$ python -q
>>> import numpy as np
>>> np.set_printoptions(suppress=True, linewidth=160)
>>> def rnd(a):
...     return np.round(a, 1) + 0
... 
>>> W0 = np.loadtxt("run1.csv", delimiter=",")
>>> W0
array([[1., 0., 0.],
       [0., 1., 0.],
       [0., 0., 1.]])
>>> rnd(np.linalg.matrix_power(W0, 2))
array([[1., 0., 0.],
       [0., 1., 0.],
       [0., 0., 1.]])
>>> rnd(np.sort(np.abs(np.linalg.eigvals(W0)))[::-1])
array([1., 1., 1.])
>>> rnd(np.linalg.matrix_power(W0, 100))
array([[1., 0., 0.],
       [0., 1., 0.],
       [0., 0., 1.]])
>>> pr = np.eye(3)[2]
>>> for _ in range(5):
...     pr = pr @ W0
...     print(pr.round(1))
... 
[0. 0. 1.]
[0. 0. 1.]
[0. 0. 1.]
[0. 0. 1.]
[0. 0. 1.]
>>> evals, V = np.linalg.eigh(W0)
>>> V @ np.diag(evals) @ V.T
array([[1., 0., 0.],
       [0., 1., 0.],
       [0., 0., 1.]])
>>> evals
array([1., 1., 1.])
>>> rnd(np.linalg.svd(W0, compute_uv=False))
array([1., 1., 1.])
>>> rnd(np.linalg.eigvalsh(W0 @ W0))
array([1., 1., 1.])
>>> V.T @ V
array([[1., 0., 0.],
       [0., 1., 0.],
       [0., 0., 1.]])
>>> rnd(np.linalg.eigvalsh(W0 + 4 * np.eye(3)))
array([5., 5., 5.])
>>> Lm = np.linalg.cholesky(W0)
>>> W0 / np.sqrt(np.outer(np.diag(W0), np.diag(W0)))
array([[1., 0., 0.],
       [0., 1., 0.],
       [0., 0., 1.]])
>>> Lm @ Lm.T
array([[1., 0., 0.],
       [0., 1., 0.],
       [0., 0., 1.]])
>>> np.prod(np.diag(Lm)) ** 2, rnd(np.linalg.det(W0))
(np.float64(1.0), np.float64(1.0))
>>> K = np.loadtxt("m.csv", delimiter=",")
>>> K
array([[ 0.,  3., -4.,  2.,  3.,  1.,  1., -1.],
       [-3.,  0.,  0., -1.,  3.,  1.,  2.,  0.],
       [ 4.,  0.,  0., -1., -2.,  1.,  1., -3.],
       [-2.,  1.,  1.,  0.,  0.,  4.,  2.,  1.],
       [-3., -3.,  2.,  0.,  0.,  2.,  2., -1.],
       [-1., -1., -1., -4., -2.,  0.,  4.,  2.],
       [-1., -2., -1., -2., -2., -4.,  0., -1.],
       [ 1.,  0.,  3., -1.,  1., -2.,  1.,  0.]])
>>> r0 = np.array([1, 3, 2, 0, 2, -1, 2, 0])
>>> M2 = K + np.outer(r0, np.eye(8)[3])
>>> rnd(np.linalg.det(M2) / np.linalg.det(K)), rnd(1 + np.linalg.solve(K, r0)[3])
(np.float64(0.1), np.float64(0.1))
>>> M2
array([[ 0.,  3., -4.,  3.,  3.,  1.,  1., -1.],
       [-3.,  0.,  0.,  2.,  3.,  1.,  2.,  0.],
       [ 4.,  0.,  0.,  1., -2.,  1.,  1., -3.],
       [-2.,  1.,  1.,  0.,  0.,  4.,  2.,  1.],
       [-3., -3.,  2.,  2.,  0.,  2.,  2., -1.],
       [-1., -1., -1., -5., -2.,  0.,  4.,  2.],
       [-1., -2., -1.,  0., -2., -4.,  0., -1.],
       [ 1.,  0.,  3., -1.,  1., -2.,  1.,  0.]])
